$ python3 -q
>>> import numpy as np
>>> np.set_printoptions(precision=3, suppress=True, linewidth=100, floatmode="fixed")
>>> def rd(a):
...     return np.round(a, 3) + 0
... 
>>> A = np.load("data.npy")
>>> A
array([[ 5.000,  4.000,  2.000, -3.000, -1.000],
       [-3.000,  5.000,  4.000,  1.000, -3.000],
       [ 0.000,  0.000,  1.000,  1.000,  0.000],
       [ 0.000,  0.000,  0.000,  0.000,  0.000],
       [ 0.000,  0.000,  1.000,  0.000,  2.000]])
>>> np.allclose(A[:-1].T @ np.linalg.lstsq(A[:-1].T, A[-1])[0], A[-1])
False
>>> rd(np.trace(np.linalg.pinv(A) @ A))
np.float64(4.0)
>>> rd(A @ np.linalg.pinv(A) @ A)
array([[ 5.000,  4.000,  2.000, -3.000, -1.000],
       [-3.000,  5.000,  4.000,  1.000, -3.000],
       [ 0.000,  0.000,  1.000,  1.000,  0.000],
       [ 0.000,  0.000,  0.000,  0.000,  0.000],
       [ 0.000,  0.000,  1.000,  0.000,  2.000]])
>>> U, s, vt = np.linalg.svd(A)
>>> print(np.argmax(s[:-1] / (s[1:] + 1e-6)) + 1)
4
>>> Y = U[:, :4] @ np.diag(s[:4]) @ vt[:4]
>>> rd(Y)
array([[ 5.000,  4.000,  2.000, -3.000, -1.000],
       [-3.000,  5.000,  4.000,  1.000, -3.000],
       [ 0.000,  0.000,  1.000,  1.000,  0.000],
       [ 0.000,  0.000,  0.000,  0.000,  0.000],
       [ 0.000,  0.000,  1.000,  0.000,  2.000]])
>>> print(rd(np.linalg.norm(A - Y) / np.linalg.norm(A)))
0.0
>>> np.linalg.matrix_rank(A, rtol=0.05)
np.int64(4)
>>> rd(np.linalg.norm(A) ** 2 / np.linalg.norm(A, 2) ** 2)
np.float64(1.72)
>>> rd(np.linalg.norm(A, "nuc"))
np.float64(18.464)
>>> rd(np.linalg.norm(A, axis=0))
array([5.831, 6.403, 4.690, 3.317, 3.742])
>>> rd(np.linalg.norm(A, 2))
np.float64(8.422)
>>> rd(np.linalg.norm(A, 1)), rd(np.linalg.norm(A, np.inf))
(np.float64(9.0), np.float64(16.0))
>>> rng = np.random.default_rng(5360)
>>> Y = A + rng.integers(-2, 3, (5, 4)) @ rng.integers(-2, 3, (4, 5))
>>> print(Y)
[[  9.000   7.000   0.000 -13.000  -9.000]
 [ -2.000   8.000  10.000   7.000   5.000]
 [ -4.000  -7.000   0.000   4.000   1.000]
 [ -3.000  -3.000  -1.000   7.000   6.000]
 [ -2.000   0.000   5.000   8.000   9.000]]
>>> np.abs(Y - A).sum(axis=1)
array([27.000, 24.000, 16.000, 20.000, 21.000])
>>> data = np.load("dump.npy")
>>> print(data)
[[ 69  -3  -3  -2  -1  -5  -2   5  -1   5  -4   3   1]
 [  5 -61   1   1   2   8  -6   9   1   2   8   7   5]
 [ -7   0 -69  -8  -5  -9   7   3   2   9   9  -2  -3]
 [  5  -5  -7  89   1   7  -2  -4   2   7   7  -1   9]
 [ -6  -4  -6   5  14   9   4   8   8   8   8   2  -4]
 [  5   3   7   2   0  25   8   2   8   5   1   5  -3]
 [  9   6   7  -8   7   3  47  -3   2  -6   5   6  -8]
 [  9  -9  -5  -1   4  -8  -7 -39  -1   4   4  -7  -1]
 [  1   0   2  -5   3  -2  -6   8  27   4  -4   6  -6]
 [ -1  -5   9  -9  -8  -4  -5  -3  -4  26   2  -4  -1]
 [ -7  -2   4   5  -7  -6   6   8  -4   6 -33   9   6]
 [  7  -4   0  -8  -5  -7  -1  -8   6  -2  -2 -72  -4]
 [ -1  -1   2   5   7  -5   8  -4  -8  -4  -4  -2 -64]]
>>> r = np.linalg.matrix_rank(A)
>>> r
np.int64(4)
>>> null = np.linalg.svd(A)[2][r:].T
>>> np.linalg.matrix_rank(A.T @ A), np.linalg.matrix_rank(A @ A.T)
(np.int64(4), np.int64(4))
>>> np.allclose(A @ null, 0)
True
>>> [int(np.linalg.matrix_rank(A[:i])) for i in range(1, len(A) + 1)]
[1, 2, 3, 3, 4]
>>> null.shape
(5, 1)
>>> [int(np.linalg.matrix_rank(np.delete(A, i, axis=0))) for i in range(5)]
[3, 3, 3, 4, 3]
>>> rd(null[:, 0] / null[np.abs(null[:, 0]).round(6).argmax(), 0])
array([ 0.244,  1.000, -0.949,  0.949,  0.474])
>>> [int(np.linalg.matrix_rank(A[:, :j + 1])) for j in range(5)]
[1, 2, 3, 4, 4]
>>> rd(A @ null)
array([[0.000],
       [0.000],
       [0.000],
       [0.000],
       [0.000]])
